$ python -q
>>> import numpy as np
>>> import numpy.linalg as la
>>> np.set_printoptions(precision=2, suppress=True, linewidth=140)
>>> arr = np.loadtxt("x.csv", delimiter=",")
>>> print(arr)
[[-3.  2.  2.  1.  2.]
 [ 0.  5.  5.  1.  9.]
 [ 0.  1.  3.  4.  6.]
 [ 0.  2.  8.  6.  8.]
 [ 0.  2.  4.  0.  4.]]
>>> q, evecs = la.qr(arr[:, :3])[0], la.qr(arr[:, 3:])[0]
>>> sigma = la.svd(q.T @ evecs, compute_uv=False)
>>> print(np.degrees(np.arccos(sigma.clip(0, 1))))
[ 7.12 27.66]
>>> print(round(float(la.norm(q @ q.T - evecs @ evecs.T, 2)), 2))
1.0
>>> C2 = arr.T @ arr
>>> print(la.eigvalsh(C2)[::-1])
[379.53  24.88   9.83   5.49   0.27]
>>> print(np.trace(C2), (arr ** 2).sum())
420.0 420.0
>>> print(np.allclose(C2, C2.T))
True
>>> print(la.svd(arr, compute_uv=False) ** 2)
[379.53  24.88   9.83   5.49   0.27]
>>> print((arr @ arr.T).shape)
(5, 5)
>>> rng = np.random.default_rng(629)
>>> z = rng.permutation(5)
>>> out = arr[:, z] * rng.choice([-1, 1], 5)
>>> print(out)
[[ 2. -1.  2. -2. -3.]
 [ 5. -1.  9. -5.  0.]
 [ 1. -4.  6. -3.  0.]
 [ 2. -6.  8. -8.  0.]
 [ 2. -0.  4. -4.  0.]]
>>> U, _, Vh = la.svd(arr.T @ out)
>>> print(np.round(U @ Vh, 2) + 0)
[[ 0.  0.  0.  0.  1.]
 [ 1.  0.  0.  0.  0.]
 [ 0.  0.  0. -1.  0.]
 [ 0. -1.  0.  0.  0.]
 [ 0.  0.  1.  0.  0.]]
>>> print(np.round(la.lstsq(arr, out)[0], 2) + 0)
[[ 0.  0.  0.  0.  1.]
 [ 1.  0.  0.  0.  0.]
 [ 0.  0.  0. -1.  0.]
 [ 0. -1.  0.  0.  0.]
 [ 0.  0.  1.  0.  0.]]
>>> print(z)
[1 3 4 2 0]
>>> K = np.triu(rng.random((9, 9)) < 0.3, 1).astype(int)
>>> K = K + K.T
>>> print(K)
[[0 1 0 0 0 0 0 0 0]
 [1 0 0 1 1 0 0 1 0]
 [0 0 0 1 0 0 1 0 1]
 [0 1 1 0 0 0 0 0 1]
 [0 1 0 0 0 1 1 0 0]
 [0 0 0 0 1 0 1 1 1]
 [0 0 1 0 1 1 0 0 0]
 [0 1 0 0 0 1 0 0 0]
 [0 0 1 1 0 1 0 0 0]]
>>> print(np.argwhere(np.triu(K)))
[[0 1]
 [1 3]
 [1 4]
 [1 7]
 [2 3]
 [2 6]
 [2 8]
 [3 8]
 [4 5]
 [4 6]
 [5 6]
 [5 7]
 [5 8]]
>>> low = np.diag(K.sum(axis=1)) - K
>>> print(low)
[[ 1 -1  0  0  0  0  0  0  0]
 [-1  4  0 -1 -1  0  0 -1  0]
 [ 0  0  3 -1  0  0 -1  0 -1]
 [ 0 -1 -1  3  0  0  0  0 -1]
 [ 0 -1  0  0  3 -1 -1  0  0]
 [ 0  0  0  0 -1  4 -1 -1 -1]
 [ 0  0 -1  0 -1 -1  3  0  0]
 [ 0 -1  0  0  0 -1  0  2  0]
 [ 0  0 -1 -1  0 -1  0  0  3]]
>>> print(np.round(la.eigvalsh(low), 2) + 0)
[0.   0.75 1.41 1.93 3.   3.33 4.53 5.29 5.76]
